$ python -q
>>> import numpy as np
>>> from numpy import linalg as LA
>>> np.set_printoptions(suppress=True, linewidth=160)
>>> feats = np.load("a.npy")
>>> print(feats)
[[-0.74 -4.37 -0.74 -5.74 -2.37]
 [ 1.35 -3.32  1.35 -3.65 -1.32]
 [-2.91 -5.45 -2.91 -7.91 -3.45]
 [ 3.4  -2.3   3.4  -1.6  -0.3 ]
 [ 2.34 -2.83  2.34 -2.66 -0.83]
 [ 1.18 -3.41  1.18 -3.82 -1.41]
 [ 1.2  -3.4   1.2  -3.8  -1.4 ]
 [ 3.22 -2.39  3.22 -1.78 -0.39]
 [ 5.09 -1.46  5.09  0.09  0.54]
 [ 2.15 -2.93  2.15 -2.85 -0.93]
 [ 4.5  -1.75  4.5  -0.5   0.25]
 [-0.22 -4.11 -0.22 -5.22 -2.11]
 [ 1.57 -3.22  1.57 -3.43 -1.22]
 [ 2.85 -2.57  2.85 -2.15 -0.57]
 [ 2.1  -2.95  2.1  -2.9  -0.95]
 [ 5.12 -1.44  5.12  0.12  0.56]
 [-1.04 -4.52 -1.04 -6.04 -2.52]
 [ 4.19 -1.91  4.19 -0.81  0.09]
 [-0.5  -4.25 -0.5  -5.5  -2.25]
 [ 1.77 -3.12  1.77 -3.23 -1.12]
 [ 4.29 -1.85  4.29 -0.71  0.15]
 [ 1.14 -3.43  1.14 -3.86 -1.43]
 [ 1.26 -3.37  1.26 -3.74 -1.37]
 [ 2.81 -2.59  2.81 -2.19 -0.59]
 [ 2.1  -2.95  2.1  -2.9  -0.95]
 [ 0.31 -3.84  0.31 -4.69 -1.84]
 [ 0.94 -3.53  0.94 -4.06 -1.53]
 [ 2.92 -2.54  2.92 -2.08 -0.54]
 [ 0.34 -3.83  0.34 -4.66 -1.83]
 [ 1.36 -3.32  1.36 -3.64 -1.32]
 [ 1.77 -3.12  1.77 -3.23 -1.12]
 [ 0.59 -3.7   0.59 -4.41 -1.7 ]
 [ 2.38 -2.81  2.38 -2.62 -0.81]
 [-0.28 -4.14 -0.28 -5.28 -2.14]
 [ 5.27 -1.37  5.27  0.27  0.63]
 [ 4.24 -1.88  4.24 -0.76  0.12]
 [ 3.61 -2.2   3.61 -1.39 -0.2 ]]
>>> Z = feats[[15, 14]].astype(float)
>>> for _ in range(3):
...     lab = LA.norm(feats[:, None] - Z, axis=-1).argmin(axis=1)
...     Z = np.array([feats[lab == j].mean(axis=0) for j in range(2)])
... 
>>> print(lab)
[1 1 1 0 1 1 1 0 0 1 0 1 1 0 1 0 1 0 1 1 0 1 1 0 1 1 1 0 1 1 1 1 1 1 0 0 0]
>>> print(np.round(Z[1] - Z[0], 2))
[-3.12 -1.56 -3.12 -3.12 -1.56]
>>> print(np.bincount(lab))
[13 24]
>>> C2 = np.cov(feats, rowvar=False)
>>> print(C2.round(2))
[[3.59 1.8  3.59 3.59 1.8 ]
 [1.8  0.9  1.8  1.8  0.9 ]
 [3.59 1.8  3.59 3.59 1.8 ]
 [3.59 1.8  3.59 3.59 1.8 ]
 [1.8  0.9  1.8  1.8  0.9 ]]
>>> print(np.round(LA.eigvalsh(C2)[::-1], 2) + 0)
[12.58  0.    0.    0.    0.  ]
>>> print(C2.shape)
(5, 5)
>>> print(LA.matrix_rank(feats))
3
>>> M = np.load("data.npy")
>>> print(M)
[[-1.  1.  1.  1.  1.  1.  1.  1.  1.]
 [ 1. -1.  1.  1.  1.  1.  1.  1.  1.]
 [ 1.  1. -1.  1.  1.  1.  1.  1.  1.]
 [ 1.  1.  1. -1.  1.  1.  1.  1.  1.]
 [ 1.  1.  1.  1. -1.  1.  1.  1.  1.]
 [ 1.  1.  1.  1.  1. -1.  1.  1.  1.]
 [ 1.  1.  1.  1.  1.  1. -1.  1.  1.]
 [ 1.  1.  1.  1.  1.  1.  1. -1.  1.]
 [ 1.  1.  1.  1.  1.  1.  1.  1. -1.]]
>>> # equal to its transpose
>>> out = np.array([[1, 1, 1],
...     [0, 1, 0],
...     [0, 2, 1],
...     [0, 0, 2],
...     [2, 1, 2],
...     [1, 0, 1],
...     [1, 1, 2],
...     [0, 2, 2],
...     [0, 0, 1]])
>>> print(np.einsum("ij,ij->i", M, M))
[9. 9. 9. 9. 9. 9. 9. 9. 9.]
>>> print(LA.matrix_rank(np.vstack([M, out.T])))
9
>>> print(np.einsum("ik,kj->ij", M, out))
[[ 3.  6. 10.]
 [ 5.  6. 12.]
 [ 5.  4. 10.]
 [ 5.  8.  8.]
 [ 1.  6.  8.]
 [ 3.  8. 10.]
 [ 3.  6.  8.]
 [ 5.  4.  8.]
 [ 5.  8. 10.]]
>>> rng = np.random.default_rng(46)
>>> lab = rng.permutation(9)
>>> print(lab)
[6 4 0 1 5 8 2 7 3]
>>> out = M[lab][:, lab]
>>> print(np.round(np.sort(np.abs(LA.eigvals(out))), 2))
[2. 2. 2. 2. 2. 2. 2. 2. 7.]
>>> m1 = np.load("run1.npy")
>>> print(m1)
[[ -1.6    1.33  -2.17  -1.74   1.96]
 [  2.06  -3.48   1.33  -0.85  -1.16]
 [ -3.59   5.52  -4.21   3.75   3.22]
 [ -0.43  -1.86  -3.86   2.2    2.74]
 [  2.63  -7.46  -1.46  -1.27   0.73]
 [ -2.89   0.4   -7.55   3.15   5.47]
 [  5.61 -15.21  -2.16  -5.49   1.37]
 [ -0.96   3.58   0.93   2.08  -0.76]
 [  1.82  -5.89  -1.9   -0.52   1.27]
 [  3.14  -7.22   0.65  -3.17  -0.36]
 [ -0.11   0.86  -0.23   2.59  -0.12]
 [ -3.61   9.06  -0.44   5.21   0.31]
 [ -1.15   0.53  -1.73  -1.53   1.6 ]
 [ -0.61  -1.49  -3.35   1.58   2.34]
 [ -3.21   6.32  -3.05   5.96   1.9 ]
 [ -3.56   8.78   0.94   1.73  -0.51]
 [ -2.74   2.56  -3.82   0.51   3.16]
 [  3.76  -4.83   4.7   -3.99  -3.5 ]
 [ -1.59   0.03  -3.57   0.65   2.86]
 [  2.79  -5.25   1.57  -3.12  -1.16]
 [ -1.76   5.3    1.     2.64  -0.73]
 [ -4.77  12.32   0.26   4.58   0.07]
 [ -0.31   2.48   2.28  -0.5   -1.71]
 [ -4.02  11.56   1.82   3.05  -1.3 ]
 [  0.34  -4.93  -4.26  -0.52   3.06]
 [  2.97  -5.21   3.55  -5.36  -2.35]
 [  2.47  -5.46   0.19   0.3   -0.49]
 [ -1.81   6.21   2.51  -0.02  -1.54]
 [ -0.24   1.24   0.67   0.64  -0.64]
 [  1.68  -4.63   0.16  -3.35   0.  ]
 [ -2.52   0.69  -5.57   0.89   4.4 ]
 [ -4.1   12.58   3.56   3.54  -2.34]
 [  1.25  -1.48   1.92  -2.59  -1.25]
 [ -0.86   2.58   0.83   1.13  -0.8 ]
 [  2.18  -7.99  -3.33  -1.93   2.24]
 [  5.12 -10.52   2.15  -6.17  -1.58]
 [ -3.81   7.52  -2.8    5.18   2.12]
 [ -4.56  11.42   0.31   3.59   0.2 ]]
>>> C2 = np.cov(m1, rowvar=False)
>>> print(np.round(np.polyfit(m1[:, 3], m1[:, 0], 1), 2))
[-0.8  -0.18]
>>> print(np.round(np.median(m1, axis=0), 2))
[-0.74  0.61  0.18  0.57  0.04]
>>> print(np.argsort(-m1.std(axis=0).round(6), kind="stable"))
[1 3 0 2 4]
>>> print(np.argwhere(np.triu(np.abs(np.corrcoef(m1.T)) > 0.8, 1)))
[[0 1]
 [0 3]
 [1 3]
 [2 4]]
>>> print(np.round(np.corrcoef(m1.T), 2))
[[ 1.   -0.94  0.25 -0.87 -0.3 ]
 [-0.94  1.    0.1   0.82 -0.05]
 [ 0.25  0.1   1.   -0.3  -0.99]
 [-0.87  0.82 -0.3   1.    0.31]
 [-0.3  -0.05 -0.99  0.31  1.  ]]
>>> print(np.round(LA.eigvalsh(C2)[::-1], 2))
[59.59 13.79  1.6   0.01  0.01]
>>> print(np.round(m1.std(axis=0), 2))
[2.8  6.64 2.75 3.07 2.02]
>>> d = LA.norm(m1[:, None] - m1[None], axis=-1)
>>> print(d.shape)
(38, 38)
>>> print(d.mean(axis=1).argmax())
6
>>> print(d[:5, :5].round(2))
[[ 0.    7.7   7.58  5.53  9.87]
 [ 7.7   0.   13.56  7.76  5.26]
 [ 7.58 13.56  0.    8.2  15.69]
 [ 5.53  7.76  8.2   0.    7.91]
 [ 9.87  5.26 15.69  7.91  0.  ]]
>>> print(LA.matrix_rank(d ** 2))
7
>>> lab = m1[:, 4] > np.median(m1[:, 4])
>>> u = m1[lab].mean(axis=0) - m1[~lab].mean(axis=0)
>>> print(round((((m1 - m1.mean(axis=0)) @ u > 0) == lab).mean(), 2))
0.95
>>> print(np.argsort(-np.abs(u).round(6), kind="stable"))
[2 4 3 0 1]
>>> Xs = m1 - m1.mean(axis=0)
>>> vecs = LA.svd(Xs)[2][:3]
>>> out = Xs - Xs @ vecs.T @ vecs
>>> print(LA.norm(out, axis=1).round(6).argmax())
33
>>> print(np.round(np.diag(vecs.T @ vecs), 2))
[0.24 0.85 0.58 0.98 0.35]
>>> print(np.round(out.std(axis=0), 2))
[0.09 0.04 0.05 0.01 0.06]
>>> print(np.round((Xs @ vecs.T).std(axis=0), 2))
[7.62 3.66 1.25]
>>> J = np.load("x.npy")
>>> print(J.round(2))
[[ 0.2  -0.07  0.2   0.34]
 [-0.07  0.02 -0.07 -0.11]
 [ 0.2  -0.07  0.2   0.34]
 [ 0.34 -0.11  0.34  0.57]]
>>> # rows 0 and 2 are equal
>>> evals, vecs = LA.eigh(J)
>>> x = np.array([3, -1, 0, 1])
>>> print(np.round(vecs * np.maximum(evals, 0) @ vecs.T, 2))
[[ 0.2  -0.07  0.2   0.34]
 [-0.07  0.02 -0.07 -0.11]
 [ 0.2  -0.07  0.2   0.34]
 [ 0.34 -0.11  0.34  0.57]]
>>> print(round(float(x @ J @ x / (x @ x)), 2), round(float(evals[0]), 2), round(evals[-1], 2))
0.46 -0.0 1.0
>>> print(round(float(np.abs(J).sum(axis=1).max()), 2), round(np.abs(evals).max(), 2))
1.36 1.0
>>> print(np.round(LA.eigvalsh(J[1:, 1:]), 2) + 0)
[0.  0.  0.8]
>>> rank = LA.matrix_rank(J)
>>> print(rank)
1
>>> null = LA.svd(J)[2][rank:].T
>>> print(np.allclose(J @ null, 0))
True
>>> w1 = np.array([[9, -2], [1, -2], [4, 4], [9, -5]])
>>> beta = np.array([1, -2])
>>> H = np.maximum(J @ w1 + beta, 0)
>>> print(H.round(2))
[[ 6.66  0.  ]
 [ 0.    0.  ]
 [ 6.66  0.  ]
 [10.43  0.  ]]
>>> print((H > 0).mean(axis=0))
[0.75 0.  ]
>>> print(LA.matrix_rank(H))
1
>>> Z = np.array([[2, 1, 0], [3, 0, 0]])
>>> print((H @ Z).round(6).argmax(axis=1))
[0 0 0 0]
>>> print(w1 @ Z)
[[12  9  0]
 [-4  1  0]
 [20  4  0]
 [ 3  9  0]]
>>> print(LA.matrix_rank(J, rtol=0.1))
1
>>> print(np.argsort(-LA.norm(J, axis=0).round(6), kind="stable")[:3])
[3 0 2]
>>> print([round(float(x), 2) for x in LA.svd(J, compute_uv=False)[:3]])
[1.0, 0.0, 0.0]
>>> E = np.load("sample2.npy")
>>> print(E)
[[ 9.  4.  2.  4. -2. -6. -4.  6.  4.  4.  2.]
 [ 4.  9.  2.  4. -2. -6. -4.  6.  4.  4.  2.]
 [ 2.  2.  6.  2. -1. -3. -2.  3.  2.  2.  1.]
 [ 4.  4.  2.  9. -2. -6. -4.  6.  4.  4.  2.]
 [-2. -2. -1. -2.  6.  3.  2. -3. -2. -2. -1.]
 [-6. -6. -3. -6.  3. 14.  6. -9. -6. -6. -3.]
 [-4. -4. -2. -4.  2.  6.  9. -6. -4. -4. -2.]
 [ 6.  6.  3.  6. -3. -9. -6. 14.  6.  6.  3.]
 [ 4.  4.  2.  4. -2. -6. -4.  6.  9.  4.  2.]
 [ 4.  4.  2.  4. -2. -6. -4.  6.  4.  9.  2.]
 [ 2.  2.  1.  2. -1. -3. -2.  3.  2.  2.  6.]]
>>> print(LA.norm(E, axis=1).argmax())
5
>>> print(np.round(LA.norm(E, axis=1), 2))
[15.65 15.65  8.94 15.65  8.94 22.8  15.65 22.8  15.65 15.65  8.94]
>>> print(round(float(LA.norm(E, 2)), 2))
50.0
>>> print(np.round(LA.norm(E, axis=0), 2))
[15.65 15.65  8.94 15.65  8.94 22.8  15.65 22.8  15.65 15.65  8.94]
>>> print(E[9] @ E[3])
220.0
>>> arr = (rng.random((5, 5)) < 0.3) + np.eye(5)
>>> arr /= arr.sum(axis=1, keepdims=True)
>>> print(arr.round(2))
[[1.   0.   0.   0.   0.  ]
 [0.   0.5  0.   0.5  0.  ]
 [0.   0.33 0.67 0.   0.  ]
 [0.25 0.   0.25 0.5  0.  ]
 [0.   0.   0.   0.5  0.5 ]]
>>> # rows sum to 1
>>> out = np.array([[-1, -5], [5, 3], [-2, 0], [4, -4], [-1, -4]])
>>> print(np.round(np.einsum("ij->j", arr), 2))
[1.25 0.83 0.92 1.5  0.5 ]
>>> print(np.round(arr @ out, 2))
[[-1.   -5.  ]
 [ 4.5  -0.5 ]
 [ 0.33  1.  ]
 [ 1.25 -3.25]
 [ 1.5  -4.  ]]
>>> print(np.round(np.einsum("ik,kj->ji", arr, out), 2))
[[-1.    4.5   0.33  1.25  1.5 ]
 [-5.   -0.5   1.   -3.25 -4.  ]]
>>> print(round(float(np.einsum("ij,ji->", arr, arr)), 2))
2.19
>>> print(round(float(LA.det(2 * arr)), 2), np.round(LA.det(arr), 2))
3.33 0.1
>>> print(round(float(LA.det(arr.T)), 2))
0.1
>>> W0 = np.tril(np.array([[9, 2, 7, 1], [9, 0, 4, 0], [2, 9, 3, 7], [6, 2, 7, 2]]), -1) + np.eye(4, dtype=int)
>>> print(W0)
[[1 0 0 0]
 [9 1 0 0]
 [2 9 1 0]
 [6 2 7 1]]
>>> lab = rng.permutation(4)
>>> print(lab)
[1 2 0 3]
>>> out = W0[lab][:, lab]
>>> print(out)
[[1 0 9 0]
 [9 1 2 0]
 [0 0 1 0]
 [2 7 6 1]]
>>> print(np.round(np.sort(np.abs(LA.eigvals(out))), 2))
[1. 1. 1. 1.]
>>> print(np.diag(out))
[1 1 1 1]
>>> print(np.trace(out))
4
>>> print(out.sum(axis=0))
[12  8 18  1]
>>> print(np.diff(out, axis=0))
[[ 8  1 -7  0]
 [-9 -1 -1  0]
 [ 2  7  5  1]]
>>> print(out.mean(axis=0))
[3.   2.   4.5  0.25]
>>> lab = rng.integers(0, 2, 10)
>>> mat = np.array([[2, 1, -1, 2, -1, 1, 1, 1, 0, -2],
...     [0, -2, -2, 2, 0, -2, 1, 2, -2, -1],
...     [2, 1, -2, -2, -2, 0, -1, 0, -2, -2],
...     [2, -2, -2, 1, 2, 0, -2, 1, 1, 0],
...     [0, 0, 0, -2, 2, 0, 0, 1, -2, -1],
...     [0, -1, 1, -2, 1, -2, 2, 1, 2, 0],
...     [1, -1, 2, 0, -1, 2, -2, 0, -1, -2],
...     [0, 1, -2, 0, 2, 2, -1, 2, 2, 0],
...     [-2, 1, -2, 0, -1, -2, 2, 2, 1, -2],
...     [0, 1, -2, 1, 1, -1, 1, 1, 0, -1]]) * (lab[:, None] == lab)
>>> print(mat)
[[ 2  1 -1  2 -1  1  1  0  0 -2]
 [ 0 -2 -2  2  0 -2  1  0 -2 -1]
 [ 2  1 -2 -2 -2  0 -1  0 -2 -2]
 [ 2 -2 -2  1  2  0 -2  0  1  0]
 [ 0  0  0 -2  2  0  0  0 -2 -1]
 [ 0 -1  1 -2  1 -2  2  0  2  0]
 [ 1 -1  2  0 -1  2 -2  0 -1 -2]
 [ 0  0  0  0  0  0  0  2  0  0]
 [-2  1 -2  0 -1 -2  2  0  1 -2]
 [ 0  1 -2  1  1 -1  1  0  0 -1]]
>>> try:
...     LA.cholesky(M)
... except LA.LinAlgError as e:
...     print("failed:", e)
... 
failed: Matrix is not positive definite
>>> print(round(LA.eigvalsh(M).min(), 2))
-2.0
>>> print([round(float(LA.det(M[:i, :i])), 2) + 0 for i in range(1, 10)])
[-1.0, 0.0, 4.0, -16.0, 48.0, -128.0, 320.0, -768.0, 1792.0]
>>> O, r_ = LA.qr(mat)
>>> print(np.round(np.abs(np.diag(r_)), 2))
[4.12 3.67 4.95 4.31 3.55 2.1  1.28 2.   3.39 2.59]
>>> print(r_.round(2) + 0)
[[-4.12  0.73  0.97 -0.49  0.24 -1.94  2.43  0.    1.21  1.46]
 [ 0.    3.67 -0.74 -0.72 -1.96  0.93  0.88  0.   -0.24 -1.11]
 [ 0.    0.    4.95 -1.63 -0.34  2.74 -1.35  0.    0.53  1.57]
 [ 0.    0.    0.    4.31 -0.66  1.2   0.14  0.    0.53  0.34]
 [ 0.    0.    0.    0.   -3.55  0.   -0.22  0.   -1.06 -1.48]
 [ 0.    0.    0.    0.    0.    2.1  -3.13  0.   -1.68  0.07]
 [ 0.    0.    0.    0.    0.    0.   -1.28  0.    1.22  2.02]
 [ 0.    0.    0.    0.    0.    0.    0.    2.    0.    0.  ]
 [ 0.    0.    0.    0.    0.    0.    0.    0.   -3.39 -0.3 ]
 [ 0.    0.    0.    0.    0.    0.    0.    0.    0.   -2.59]]
>>> print(round(abs(r_[0, 0]), 2), np.round(LA.norm(mat[:, 0]), 2))
4.12 4.12
>>> print(np.round(O @ r_, 2) + 0)
[[ 2.  1. -1.  2. -1.  1.  1.  0.  0. -2.]
 [ 0. -2. -2.  2.  0. -2.  1.  0. -2. -1.]
 [ 2.  1. -2. -2. -2.  0. -1.  0. -2. -2.]
 [ 2. -2. -2.  1.  2.  0. -2.  0.  1.  0.]
 [ 0.  0.  0. -2.  2.  0.  0.  0. -2. -1.]
 [ 0. -1.  1. -2.  1. -2.  2.  0.  2.  0.]
 [ 1. -1.  2.  0. -1.  2. -2.  0. -1. -2.]
 [ 0.  0.  0.  0.  0.  0.  0.  2.  0.  0.]
 [-2.  1. -2.  0. -1. -2.  2.  0.  1. -2.]
 [ 0.  1. -2.  1.  1. -1.  1.  0.  0. -1.]]
>>> print(np.allclose(r_.T @ r_, mat.T @ mat))
True
>>> print((mat != 0).astype(int))
[[1 1 1 1 1 1 1 0 0 1]
 [0 1 1 1 0 1 1 0 1 1]
 [1 1 1 1 1 0 1 0 1 1]
 [1 1 1 1 1 0 1 0 1 0]
 [0 0 0 1 1 0 0 0 1 1]
 [0 1 1 1 1 1 1 0 1 0]
 [1 1 1 0 1 1 1 0 1 1]
 [0 0 0 0 0 0 0 1 0 0]
 [1 1 1 0 1 1 1 0 1 1]
 [0 1 1 1 1 1 1 0 0 1]]
